% ipython --no-banner

In [1]: import numpy as np

In [2]: np.set_printoptions(precision=2, suppress=True, linewidth=200, floatmode="fixed")

In [3]: A = np.load("case18.npy")

In [4]: print(A)
[[ -1  -1  -3   1  -1  -1   1   1   0]
 [  2 -49  -2   3  -3   1  -2  -2  -1]
 [ -2   1 -42   3  -1   1   0   1  -3]
 [ -2  -1  -1 -48   2   2  -1  -2  -2]
 [  0  -1   2   3  37   1  -3  -1   2]
 [  2   2   3   2   0 -52  -3   3  -2]
 [  1   3   0   2  -1   3   7   1   3]
 [  2  -2   0   2   0   1   2  48  -2]
 [ -2   3   0   0  -3   0  -1   1   0]]

In [5]: W1 = np.array([[9, 1, 3],
   ...:     [0, 1, 7],
   ...:     [3, 0, 1],
   ...:     [8, 9, 4],
   ...:     [1, 6, 2],
   ...:     [5, 3, 9],
   ...:     [5, 2, 2],
   ...:     [0, 6, 6],
   ...:     [7, 5, 4]])

In [6]: coef = np.array([-3, -4, -4])

In [7]: H = np.maximum(A @ W1 + coef, 0)

In [8]: print(H)
[[  0   2   0]
 [ 18   0   0]
 [  0  10   0]
 [  0   0   0]
 [ 68 245  82]
 [  0   0   0]
 [ 92  56  85]
 [ 32 299 289]
 [  0   0   9]]

In [9]: print((H > 0).astype(int))
[[0 1 0]
 [1 0 0]
 [0 1 0]
 [0 0 0]
 [1 1 1]
 [0 0 0]
 [1 1 1]
 [1 1 1]
 [0 0 1]]

In [10]: print(np.linalg.matrix_rank(H))
3

In [11]: cent = np.array([[3, 4], [2, 2], [3, 3]])

In [12]: print((H @ cent).round(6).argmax(axis=1))
[0 1 0 0 1 0 1 1 0]

In [13]: print(H @ cent)
[[   4    4]
 [  54   72]
 [  20   20]
 [   0    0]
 [ 940 1008]
 [   0    0]
 [ 643  735]
 [1561 1593]
 [  27   27]]

In [14]: print(W1 @ cent)
[[38 47]
 [23 23]
 [12 15]
 [54 62]
 [21 22]
 [48 53]
 [25 30]
 [30 30]
 [43 50]]

In [15]: rng = np.random.default_rng(12959)

In [16]: labels = rng.permutation(9)

In [17]: B = A[:, labels] * rng.choice([-1, 1], 9)

In [18]: print(B)
[[  1   1   1  -1   0  -1  -1   1   3]
 [ -1  -2  49  -3  -1   2   2   3   2]
 [ -1   1  -1  -3  -3  -2   0   1  42]
 [ -2  -2   1  48  -2  -2   1  -2   1]
 [ -1  -1   1  -3   2   0   3 -37  -2]
 [ 52   3  -2  -2  -2   2   3   0  -3]
 [ -3   1  -3  -2   3   1  -7   1   0]
 [ -1  48   2  -2  -2   2  -2   0   0]
 [  0   1  -3   0   0  -2   1   3   0]]

In [19]: U, _, Vt = np.linalg.svd(A.T @ B)

In [20]: print(np.round(np.linalg.lstsq(A, B)[0], 2) + 0)
[[ 0.00  0.00  0.00  0.00  0.00  1.00  0.00  0.00  0.00]
 [ 0.00  0.00 -1.00  0.00  0.00  0.00  0.00  0.00  0.00]
 [ 0.00  0.00  0.00  0.00  0.00  0.00  0.00  0.00 -1.00]
 [ 0.00  0.00  0.00 -1.00  0.00  0.00  0.00  0.00  0.00]
 [ 0.00  0.00  0.00  0.00  0.00  0.00  0.00 -1.00  0.00]
 [-1.00  0.00  0.00  0.00  0.00  0.00  0.00  0.00  0.00]
 [ 0.00  0.00  0.00  0.00  0.00  0.00 -1.00  0.00  0.00]
 [ 0.00  1.00  0.00  0.00  0.00  0.00  0.00  0.00  0.00]
 [ 0.00  0.00  0.00  0.00  1.00  0.00  0.00  0.00  0.00]]

In [21]: print(np.round(U @ Vt, 2) + 0)
[[ 0.00  0.00  0.00  0.00  0.00  1.00  0.00  0.00  0.00]
 [ 0.00  0.00 -1.00  0.00  0.00  0.00  0.00  0.00  0.00]
 [ 0.00  0.00  0.00  0.00  0.00  0.00  0.00  0.00 -1.00]
 [ 0.00  0.00  0.00 -1.00  0.00  0.00  0.00  0.00  0.00]
 [ 0.00  0.00  0.00  0.00  0.00  0.00  0.00 -1.00  0.00]
 [-1.00  0.00  0.00  0.00  0.00  0.00  0.00  0.00  0.00]
 [ 0.00  0.00  0.00  0.00  0.00  0.00 -1.00  0.00  0.00]
 [ 0.00  1.00  0.00  0.00  0.00  0.00  0.00  0.00  0.00]
 [ 0.00  0.00  0.00  0.00  1.00  0.00  0.00  0.00  0.00]]

In [22]: f = np.array([0, 2, 1])

In [23]: print(np.array([np.convolve(row, f, "same") for row in A]))
[[  -2   -3   -7   -1   -1   -3    1    3    1]
 [   4  -96  -53    4   -3   -1   -3   -6   -4]
 [  -4    0  -83  -36    1    1    1    2   -5]
 [  -4   -4   -3  -97  -44    6    0   -5   -6]
 [   0   -2    3    8   77   39   -5   -5    3]
 [   4    6    8    7    2 -104  -58    3   -1]
 [   2    7    3    4    0    5   17    9    7]
 [   4   -2   -2    4    2    2    5   98   44]
 [  -4    4    3    0   -6   -3   -2    1    1]]

In [24]: print(np.convolve(A[7], f))
[ 0  4 -2 -2  4  2  2  5 98 44 -2]

In [25]: print(np.cross(A[7, :3], A[8, :3]))
[0 0 2]

In [26]: print((A - A.T) / 2)
[[ 0.00 -1.50 -0.50  1.50 -0.50 -1.50  0.00 -0.50  1.00]
 [ 1.50  0.00 -1.50  2.00 -1.00 -0.50 -2.50  0.00 -2.00]
 [ 0.50  1.50  0.00  2.00 -1.50 -1.00  0.00  0.50 -1.50]
 [-1.50 -2.00 -2.00  0.00 -0.50  0.00 -1.50 -2.00 -1.00]
 [ 0.50  1.00  1.50  0.50  0.00  0.50 -1.00 -0.50  2.50]
 [ 1.50  0.50  1.00  0.00 -0.50  0.00 -3.00  1.00 -1.00]
 [ 0.00  2.50  0.00  1.50  1.00  3.00  0.00 -0.50  2.00]
 [ 0.50  0.00 -0.50  2.00  0.50 -1.00  0.50  0.00 -1.50]
 [-1.00  2.00  1.50  1.00 -2.50  1.00 -2.00  1.50  0.00]]

In [27]: print(np.allclose(A, A.T))
False

In [28]: print(np.allclose(A @ A.T, A.T @ A))
False

In [29]: print(np.sort(np.abs(np.linalg.eigvals(A))))
[ 0.98  1.18  5.81 37.08 42.46 46.92 48.07 48.91 52.48]

In [30]: print(np.trace(A))
-100

In [31]: print(np.round(np.abs(np.linalg.eigvals(A)).max(), 2))
52.48

In [32]: print(np.linalg.matrix_power(A, 2))
[[   4   46  125  -62  -29   54   15   43    9]
 [-104 2394  170 -310   47 -110   86   -1   39]
 [  92 -100 1766 -268   19  -85   -2   -3  113]
 [ 101   95  108 2300   -9 -203   27    0  101]
 [ -19   12   -8  -36 1373  -18 -140  -85   54]
 [-105 -224 -294 -183    2 2705  139  -20   74]
 [  10 -115   -4  -67  -59 -129   35   59    4]
 [  94    0   -1    2   12    2  113 2309  -94]
 [   9 -147   -6   -2 -117    0   -4   42  -14]]

In [33]: vec = np.array([0, 4, 0, 0, 0, 0, -4, -5, -1])

In [34]: y = A @ vec

In [35]: print(y)
[ -13 -177    2   12   11    7  -24 -254   11]

In [36]: print(np.round(np.linalg.solve(A, y + A[:, 7]), 2) + 0)
[ 0.00  4.00  0.00  0.00  0.00  0.00 -4.00 -4.00 -1.00]

In [37]: print(np.round(np.linalg.solve(A, -3 * y), 2) + 0)
[  0.00 -12.00   0.00   0.00   0.00   0.00  12.00  15.00   3.00]

In [38]: print(np.round(np.linalg.solve(A, A[:, 2]), 2) + 0)
[0.00 0.00 1.00 0.00 0.00 0.00 0.00 0.00 0.00]

In [39]: J = np.array([[-0.37, 0.21, 0.2],
    ...:     [-3.17, 2.13, 2.08],
    ...:     [-1.05, 0.69, 0.67],
    ...:     [0.33, -0.23, -0.24],
    ...:     [-1.6, 1.1, 1.09],
    ...:     [0.18, -0.11, -0.09],
    ...:     [-2.62, 1.69, 1.71],
    ...:     [-2.4, 1.57, 1.58],
    ...:     [2.01, -1.31, -1.33],
    ...:     [-3.72, 2.53, 2.51],
    ...:     [-0.43, 0.26, 0.28],
    ...:     [1.42, -0.93, -0.95],
    ...:     [-3.6, 2.4, 2.39],
    ...:     [1.69, -1.14, -1.18],
    ...:     [3.13, -2.07, -2.08],
    ...:     [-3.23, 2.17, 2.16],
    ...:     [1.24, -0.84, -0.8],
    ...:     [1.84, -1.23, -1.23],
    ...:     [1.59, -1.02, -1.01],
    ...:     [-1.62, 1.08, 1.07],
    ...:     [-3.6, 2.38, 2.4]])

In [40]: gram = np.cov(J, rowvar=False)

In [41]: print(gram)
[[ 4.82 -3.21 -3.21]
 [-3.21  2.14  2.13]
 [-3.21  2.13  2.13]]

In [42]: print(np.median(J, axis=0))
[-0.43  0.26  0.28]

In [43]: print(np.argsort(-J.std(axis=0).round(6), kind="stable"))
[0 1 2]

In [44]: print(np.corrcoef(J.T))
[[ 1.00 -1.00 -1.00]
 [-1.00  1.00  1.00]
 [-1.00  1.00  1.00]]

In [45]: print(J.std(axis=0))
[2.14 1.43 1.43]

In [46]: print(round(np.corrcoef(J[:, 1], J[:, 2])[0, 1], 2))
1.0

In [47]: U, s, Vt = np.linalg.svd(J)

In [48]: print(np.argmax(s[:-1] / (s[1:] + 1e-6)) + 1)
1

In [49]: B = U[:, :1] @ np.diag(s[:1]) @ Vt[:1]

In [50]: print(np.round(np.linalg.norm(J - B, 2), 2), round(s[1], 2))
0.11 0.11

In [51]: print(round(float(np.abs(J - B).max()), 2))
0.04

In [52]: print(np.round(np.linalg.norm(J - B) / np.linalg.norm(J), 2))
0.01

In [53]: print(np.linalg.matrix_rank(J, rtol=0.05))
1

In [54]: feats = np.array([[4, 2, 1, 2, 1],
    ...:     [5, 9, 4, 5, 1],
    ...:     [6, 8, 2, 8, 3],
    ...:     [0, 9, 3, 1, 0],
    ...:     [4, 0, 2, 4, 9],
    ...:     [0, 9, 1, 1, 8]])

In [55]: feats[-1] = feats[0] + -1 * feats[1]

In [56]: print(feats)
[[ 4  2  1  2  1]
 [ 5  9  4  5  1]
 [ 6  8  2  8  3]
 [ 0  9  3  1  0]
 [ 4  0  2  4  9]
 [-1 -7 -3 -3  0]]

In [57]: print(np.round(np.linalg.norm(feats, 1), 2), round(np.linalg.norm(feats, np.inf), 2))
35.0 27.0

In [58]: print(round(np.linalg.norm(feats, 2), 2))
22.01

In [59]: B = np.c_[feats[:, :4] @ np.array([[-2, -3, 2, 1], [0, -3, 3, -3], [-1, 1, -1, -2], [-1, -2, -2, 0]]), np.array([2, 3, 1, -4, 5, -4])]

In [60]: print(B)
[[-11 -21   9  -4   2]
 [-19 -48  23 -30   3]
 [-22 -56  18 -22   1]
 [ -4 -26  22 -33  -4]
 [-14 -18  -2   0   5]
 [  8  27 -14  26  -4]]

In [61]: print(np.round(np.linalg.lstsq(feats, B[:, 0])[0], 2) + 0)
[-2.00  0.00 -1.00 -1.00  0.00]

In [62]: print(np.linalg.norm(np.linalg.qr(feats)[0].T @ B, axis=0) ** 2 / ((B ** 2).sum(axis=0) + 1e-12))
[1.00 1.00 1.00 1.00 0.96]

In [63]: B = feats / np.sqrt((feats ** 2).mean(axis=1, keepdims=True))

In [64]: print(np.linalg.matrix_rank(feats - feats.mean(axis=1, keepdims=True)))
4

In [65]: print(np.linalg.matrix_rank(B) == np.linalg.matrix_rank(feats))
True

In [66]: hat = feats @ np.linalg.solve(feats.T @ feats, feats.T)

In [67]: print(np.allclose(hat @ hat, hat))
True

In [68]: print(np.round(np.linalg.eigvalsh(hat), 2) + 0)
[0.00 1.00 1.00 1.00 1.00 1.00]

In [69]: labels = rng.permutation(5)

In [70]: B = feats[:, labels] * rng.choice([-1, 1], 5)

In [71]: print(B)
[[-2 -1  2 -4 -1]
 [-9 -4  5 -5 -1]
 [-8 -2  8 -6 -3]
 [-9 -3  1  0  0]
 [ 0 -2  4 -4 -9]
 [ 7  3 -3  1  0]]

In [72]: U, _, Vt = np.linalg.svd(feats.T @ B)

In [73]: print(labels)
[1 2 3 0 4]

In [74]: print(np.round(U @ Vt, 2) + 0)
[[ 0.00  0.00  0.00 -1.00  0.00]
 [-1.00  0.00  0.00  0.00  0.00]
 [ 0.00 -1.00  0.00  0.00  0.00]
 [ 0.00  0.00  1.00  0.00  0.00]
 [ 0.00  0.00  0.00  0.00 -1.00]]
